% ipython --no-banner

In [1]: import numpy as np

In [2]: np.set_printoptions(precision=2, suppress=True, linewidth=140)

In [3]: W0 = np.load("sample8.npy")

In [4]: W0
Out[4]: 
array([[-3.,  5.,  0.,  2.,  0.,  1., -2.,  2., -5.,  5.,  2.,  1.,  2., -3.,  2.],
       [-4.,  4., -5., -5.,  1., -3., -2., -3., -5., -4., -3.,  4.,  5.,  0., -1.],
       [ 3.,  5.,  3.,  2., -2., -3., -1.,  4.,  3.,  2.,  2.,  3., -4., -2.,  0.],
       [-3., -1.,  2., -3., -5., -3.,  0.,  3.,  1.,  4.,  4.,  1.,  5., -1.,  3.],
       [ 0., -5., -2., -1.,  0., -1.,  4., -5.,  2., -3.,  5., -5., -3., -2.,  0.],
       [-3.,  3.,  3.,  2.,  5.,  3., -5., -1., -2.,  4., -3.,  1., -2., -3.,  2.],
       [-1.,  1., -1., -3., -5., -3., -2.,  5.,  3., -1., -1., -3.,  1., -1., -3.],
       [ 5., -4., -5.,  3.,  1., -5.,  5., -3.,  5., -3., -2.,  0., -1.,  0., -3.],
       [-1., -5., -5.,  5.,  4., -1.,  1., -4., -4., -5.,  4.,  5., -5., -2.,  1.],
       [-2.,  5.,  0., -5., -3., -3., -5.,  2.,  1.,  3.,  3., -5., -3., -2., -3.],
       [-2.,  5.,  4.,  5., -4.,  4.,  1., -5.,  2.,  4.,  1.,  1., -1., -2., -2.],
       [-4.,  0.,  2.,  5.,  0.,  2., -2., -1., -5., -5., -3.,  3.,  2.,  3., -3.],
       [-3.,  3., -4., -1., -4.,  0.,  5.,  2., -5., -3.,  5.,  3., -2., -2.,  1.],
       [ 0.,  0.,  0.,  0.,  0.,  0.,  0.,  0.,  0.,  0.,  0.,  0.,  0.,  0.,  5.],
       [ 0.,  0.,  0.,  0.,  0.,  0.,  0.,  0.,  0.,  0.,  0.,  0.,  0.,  0.,  1.]])

In [5]: round(float(np.linalg.norm(W0, "nuc")), 2)
Out[5]: 141.48

In [6]: np.linalg.norm(W0, axis=1)
Out[6]: array([10.91, 14.04, 11.09, 11.62, 12.17, 11.75, 10.3 , 13.53, 14.9 , 12.92, 12.61, 12.  , 12.53,  5.  ,  1.  ])

In [7]: W0[4] @ W0[2]
Out[7]: np.float64(-43.0)

In [8]: x0 = np.array([5, 3, 9, 8, 2, 7, 8, -6, -1, 9, 2, 3, -1, 0, 8])

In [9]: np.sign((W0 @ x0).round(6))
Out[9]: array([ 1., -1.,  1., -1., -1.,  1., -1., -1.,  1., -1.,  1., -1., -1.,  1.,  1.])

In [10]: W0 @ x0
Out[10]: array([  66., -148.,   48.,   -8.,  -17.,   87., -160.,  -42.,    3., -118.,  163.,  -21.,  -23.,   40.,    8.])

In [11]: np.einsum("ij,j->i", W0, x0)
Out[11]: array([  66., -148.,   48.,   -8.,  -17.,   87., -160.,  -42.,    3., -118.,  163.,  -21.,  -23.,   40.,    8.])

In [12]: np.linalg.norm(W0 @ x0) <= np.linalg.norm(W0, 2) * np.linalg.norm(x0) + 1e-9
Out[12]: np.True_

In [13]: ang = np.radians(180)

In [14]: r_ = np.eye(15)

In [15]: r_[5, 5] = r_[4, 4] = np.cos(ang)

In [16]: r_[5, 4], r_[4, 5] = -np.sin(ang), np.sin(ang)

In [17]: M2 = W0 @ r_.T

In [18]: np.allclose(np.linalg.norm(W0, axis=1), np.linalg.norm(M2, axis=1))
Out[18]: True

In [19]: round(float(np.linalg.det(r_)), 2), np.trace(r_)
Out[19]: (1.0, np.float64(11.0))

In [20]: np.abs(M2 - W0).max(axis=0)
Out[20]: array([ 0.,  0.,  0.,  0., 10., 10.,  0.,  0.,  0.,  0.,  0.,  0.,  0.,  0.,  0.])

In [21]: [round(float(x), 2) for x in np.linalg.svd(W0, compute_uv=False)[:3]]
Out[21]: [22.89, 19.81, 17.12]

In [22]: round(np.linalg.norm(W0, 2) / np.linalg.norm(W0), 2)
Out[22]: np.float64(0.51)

In [23]: J = np.load("m.npy")

In [24]: J
Out[24]: 
array([[ 1.,  0.,  0.,  0.,  0.,  0.,  0.,  0.,  0.,  0.,  0.,  0.,  0.,  0.,  0.],
       [ 0.,  1.,  0.,  0.,  0.,  0.,  0.,  0.,  0.,  0.,  0.,  0.,  0.,  0.,  0.],
       [ 0.,  0.,  1.,  0.,  0.,  0.,  0.,  0.,  0.,  0.,  0.,  0.,  0.,  0.,  0.],
       [ 0.,  0.,  0.,  1.,  0.,  0.,  0.,  0.,  0.,  0.,  0.,  0.,  0.,  0.,  0.],
       [ 0.,  0.,  0.,  0.,  1.,  0.,  0.,  0.,  0.,  0.,  0.,  0.,  0.,  0.,  0.],
       [ 0.,  0.,  0.,  0.,  0., -1.,  0.,  0.,  0.,  0.,  0.,  0.,  0.,  0.,  0.],
       [ 0.,  0.,  0.,  0.,  0.,  0.,  1.,  0.,  0.,  0.,  0.,  0.,  0.,  0.,  0.],
       [ 0.,  0.,  0.,  0.,  0.,  0.,  0.,  1.,  0.,  0.,  0.,  0.,  0.,  0.,  0.],
       [ 0.,  0.,  0.,  0.,  0.,  0.,  0.,  0.,  1.,  0.,  0.,  0.,  0.,  0.,  0.],
       [ 0.,  0.,  0.,  0.,  0.,  0.,  0.,  0.,  0.,  1.,  0.,  0.,  0.,  0.,  0.],
       [ 0.,  0.,  0.,  0.,  0.,  0.,  0.,  0.,  0.,  0.,  1.,  0.,  0.,  0.,  0.],
       [ 0.,  0.,  0.,  0.,  0.,  0.,  0.,  0.,  0.,  0.,  0.,  1.,  0.,  0.,  0.],
       [ 0.,  0.,  0.,  0.,  0.,  0.,  0.,  0.,  0.,  0.,  0.,  0.,  1.,  0.,  0.],
       [ 0.,  0.,  0.,  0.,  0.,  0.,  0.,  0.,  0.,  0.,  0.,  0.,  0., -1.,  0.],
       [ 0.,  0.,  0.,  0.,  0.,  0.,  0.,  0.,  0.,  0.,  0.,  0.,  0.,  0.,  1.]])

In [25]: evals, V = np.linalg.eigh(J)

In [26]: x0 = np.array([-2, 0, 0, -2, -1, 0, -2, 0, 0, -2, 1, -1, 2, 1, 0])

In [27]: np.linalg.eigvalsh(J[1:, 1:])
Out[27]: array([-1., -1.,  1.,  1.,  1.,  1.,  1.,  1.,  1.,  1.,  1.,  1.,  1.,  1.])

In [28]: J[:, 14] @ J[:, 2]
Out[28]: np.float64(0.0)

In [29]: np.linalg.norm(J, axis=0)
Out[29]: array([1., 1., 1., 1., 1., 1., 1., 1., 1., 1., 1., 1., 1., 1., 1.])

In [30]: Q, r_ = np.linalg.qr(J)

In [31]: abs(r_[0, 0]), round(np.linalg.norm(J[:, 0]), 2)
Out[31]: (np.float64(1.0), np.float64(1.0))

In [32]: np.allclose(r_.T @ r_, J.T @ J)
Out[32]: True

In [33]: np.trace(Q @ Q.T)
Out[33]: np.float64(15.0)

In [34]: x0 = np.array([0, 2, 1, 1, 0, 0, 3, 0, 0, 0, 3, 3, 1, 3, 3])

In [35]: np.round(np.linalg.norm(x0), 2), np.round(np.linalg.norm(J @ x0), 2)
Out[35]: (np.float64(7.21), np.float64(7.21))

In [36]: np.abs(np.linalg.eigvals(J))
Out[36]: array([1., 1., 1., 1., 1., 1., 1., 1., 1., 1., 1., 1., 1., 1., 1.])

In [37]: [p for p in range(1, 25) if np.allclose(np.linalg.matrix_power(J, p), np.eye(15))]
Out[37]: [2, 4, 6, 8, 10, 12, 14, 16, 18, 20, 22, 24]

In [38]: 15 - np.linalg.matrix_rank(J - np.eye(15), tol=1e-8)
Out[38]: np.int64(13)

In [39]: ang = np.deg2rad(90)

In [40]: mat = np.eye(13)

In [41]: mat[np.ix_([9, 8], [9, 8])] = [[np.cos(ang), -np.sin(ang)], [np.sin(ang), np.cos(ang)]]

In [42]: mat.round(2) + 0
Out[42]: 
array([[ 1.,  0.,  0.,  0.,  0.,  0.,  0.,  0.,  0.,  0.,  0.,  0.,  0.],
       [ 0.,  1.,  0.,  0.,  0.,  0.,  0.,  0.,  0.,  0.,  0.,  0.,  0.],
       [ 0.,  0.,  1.,  0.,  0.,  0.,  0.,  0.,  0.,  0.,  0.,  0.,  0.],
       [ 0.,  0.,  0.,  1.,  0.,  0.,  0.,  0.,  0.,  0.,  0.,  0.,  0.],
       [ 0.,  0.,  0.,  0.,  1.,  0.,  0.,  0.,  0.,  0.,  0.,  0.,  0.],
       [ 0.,  0.,  0.,  0.,  0.,  1.,  0.,  0.,  0.,  0.,  0.,  0.,  0.],
       [ 0.,  0.,  0.,  0.,  0.,  0.,  1.,  0.,  0.,  0.,  0.,  0.,  0.],
       [ 0.,  0.,  0.,  0.,  0.,  0.,  0.,  1.,  0.,  0.,  0.,  0.,  0.],
       [ 0.,  0.,  0.,  0.,  0.,  0.,  0.,  0.,  0.,  1.,  0.,  0.,  0.],
       [ 0.,  0.,  0.,  0.,  0.,  0.,  0.,  0., -1.,  0.,  0.,  0.,  0.],
       [ 0.,  0.,  0.,  0.,  0.,  0.,  0.,  0.,  0.,  0.,  1.,  0.,  0.],
       [ 0.,  0.,  0.,  0.,  0.,  0.,  0.,  0.,  0.,  0.,  0.,  1.,  0.],
       [ 0.,  0.,  0.,  0.,  0.,  0.,  0.,  0.,  0.,  0.,  0.,  0.,  1.]])

In [43]: [round(float(np.linalg.det(J[:i, :i])), 2) + 0 for i in range(1, 16)]
Out[43]: 
[1.0,
 1.0,
 1.0,
 1.0,
 1.0,
 -1.0,
 -1.0,
 -1.0,
 -1.0,
 -1.0,
 -1.0,
 -1.0,
 -1.0,
 1.0,
 1.0]

In [44]: np.all(np.linalg.eigvalsh(J) > 0)
Out[44]: np.False_

In [45]: left, s, Vt = np.linalg.svd(W0)

In [46]: V = Vt[:(s > 1e-8).sum()]

In [47]: rng = np.random.default_rng(858955)

In [48]: x0 = W0[0] + 2 * W0[10] + rng.integers(2) * np.eye(15)[4]

In [49]: x0
Out[49]: array([-7., 15.,  8., 12., -7.,  9.,  0., -8., -1., 13.,  4.,  3.,  0., -7., -2.])

In [50]: np.allclose(V.T @ V @ x0, x0)
Out[50]: False

In [51]: np.linalg.matrix_rank(np.vstack([W0, x0]))
Out[51]: np.int64(15)

In [52]: np.diag(V.T @ V)
Out[52]: array([0.85, 0.93, 0.96, 0.98, 0.82, 0.98, 1.  , 0.97, 0.73, 0.99, 0.9 , 1.  , 0.98, 0.9 , 1.  ])

In [53]: round(float(np.linalg.norm(x0 - V.T @ V @ x0)), 2)
Out[53]: 0.42

In [54]: evals, V = np.linalg.eigh(J)

In [55]: evals
Out[55]: array([-1., -1.,  1.,  1.,  1.,  1.,  1.,  1.,  1.,  1.,  1.,  1.,  1.,  1.,  1.])

In [56]: np.linalg.eigvalsh(J @ J)
Out[56]: array([1., 1., 1., 1., 1., 1., 1., 1., 1., 1., 1., 1., 1., 1., 1.])

In [57]: np.linalg.eigvalsh(J + -3 * np.eye(15))
Out[57]: array([-4., -4., -2., -2., -2., -2., -2., -2., -2., -2., -2., -2., -2., -2., -2.])

In [58]: (evals > 1e-8).sum(), (evals < -1e-8).sum()
Out[58]: (np.int64(13), np.int64(2))

In [59]: Q, V = np.linalg.qr(J[:, :14])[0], np.linalg.qr(J[:, 14:])[0]

In [60]: s = np.linalg.svd(Q.T @ V, compute_uv=False)

In [61]: round(float(np.linalg.norm(Q @ Q.T - V @ V.T, 2)), 2)
Out[61]: 1.0

In [62]: x0 = np.array([-1, -4, 3, 3, -4, -4, -2, 1, -4, -1, 0, 5, -1, 5, 0])

In [63]: y = J @ x0

In [64]: beta, lr = np.zeros(15), 1 / np.linalg.norm(J, 2) ** 2

In [65]: for i in range(3):
    ...:     beta -= lr * J.T @ (J @ beta - y)
    ...:     if i % 1 == 0: print(i, round(np.linalg.norm(J @ beta - y), 2))
    ...: 
0 0.0
1 0.0
2 0.0

In [66]: beta
Out[66]: array([-1., -4.,  3.,  3., -4., -4., -2.,  1., -4., -1.,  0.,  5., -1.,  5.,  0.])

In [67]: np.round(np.linalg.cond(J), 2)
Out[67]: np.float64(1.0)

In [68]: m1 = np.loadtxt("w.csv", delimiter=",")

In [69]: m1
Out[69]: 
array([[15.,  9.,  9.,  4.,  9.,  2.],
       [ 9.,  5., 14.,  5.,  6.,  0.],
       [15.,  3., 21., 10.,  9.,  8.],
       [16., 11.,  3.,  2.,  9.,  2.],
       [28., 11., 19., 10., 17., 10.],
       [17., 11., 11.,  4., 11.,  0.],
       [13.,  3., 10.,  7.,  6., 10.],
       [18., 13.,  5.,  2., 11.,  0.],
       [18., 11.,  4.,  3., 10.,  4.],
       [11.,  5., 10.,  5.,  6.,  4.],
       [ 6.,  5.,  5.,  2.,  3.,  0.],
       [11.,  7.,  6.,  3.,  6.,  2.],
       [11.,  5., 10.,  5.,  6.,  4.],
       [19., 11., 12.,  5., 12.,  2.],
       [24., 13., 18.,  7., 16.,  2.],
       [ 6.,  3.,  9.,  4.,  3.,  2.],
       [16., 11.,  3.,  2.,  9.,  2.],
       [ 3.,  3.,  5.,  2.,  1.,  0.],
       [17.,  9., 10.,  5., 10.,  4.],
       [29., 13., 18.,  9., 18.,  8.],
       [11.,  5., 10.,  5.,  6.,  4.],
       [17.,  5., 13.,  8.,  9., 10.],
       [17., 13.,  2.,  1., 10.,  0.],
       [13.,  9.,  3.,  2.,  7.,  2.],
       [12.,  3., 12.,  7.,  6.,  8.],
       [25., 11., 20.,  9., 16.,  6.],
       [26., 13., 19.,  8., 17.,  4.],
       [ 9.,  5.,  9.,  4.,  5.,  2.],
       [27., 13.,  7.,  6., 15., 10.],
       [13.,  5., 16.,  7.,  8.,  4.],
       [19., 13.,  8.,  3., 12.,  0.],
       [24.,  9., 16.,  9., 14., 10.],
       [12.,  7.,  9.,  4.,  7.,  2.],
       [28., 13., 15.,  8., 17.,  8.],
       [18., 11.,  9.,  4., 11.,  2.],
       [10.,  7.,  3.,  2.,  5.,  2.],
       [27., 13., 12.,  7., 16.,  8.],
       [14.,  9.,  6.,  3.,  8.,  2.],
       [11.,  7., 11.,  4.,  7.,  0.],
       [ 8.,  3.,  5.,  4.,  3.,  6.],
       [14., 11.,  2.,  1.,  8.,  0.],
       [13.,  5.,  6.,  5.,  6.,  8.],
       [ 8.,  3., 10.,  5.,  4.,  4.],
       [25., 13., 16.,  7., 16.,  4.]])

In [70]: rk = np.linalg.matrix_rank(W0)

In [71]: rk
Out[71]: np.int64(14)

In [72]: ns = np.linalg.svd(W0)[2][rk:].T

In [73]: [int(np.linalg.matrix_rank(W0[:, :j + 1])) for j in range(15)]
Out[73]: [1, 2, 3, 4, 5, 6, 7, 8, 9, 10, 11, 12, 13, 13, 14]

In [74]: ns.shape
Out[74]: (15, 1)

In [75]: np.round(W0 @ ns, 2) + 0
Out[75]: 
array([[0.],
       [0.],
       [0.],
       [0.],
       [0.],
       [0.],
       [0.],
       [0.],
       [0.],
       [0.],
       [0.],
       [0.],
       [0.],
       [0.],
       [0.]])

In [76]: np.round(ns[:, 0] / ns[np.abs(ns[:, 0]).round(6).argmax(), 0], 2) + 0
Out[76]: array([-0.76,  0.5 , -0.39,  0.25,  0.81,  0.24,  0.1 ,  0.36,  1.  , -0.21,  0.61,  0.  ,  0.28,  0.6 ,  0.  ])

In [77]: np.linalg.matrix_rank(W0.T @ W0), np.linalg.matrix_rank(W0 @ W0.T)
Out[77]: (np.int64(14), np.int64(14))
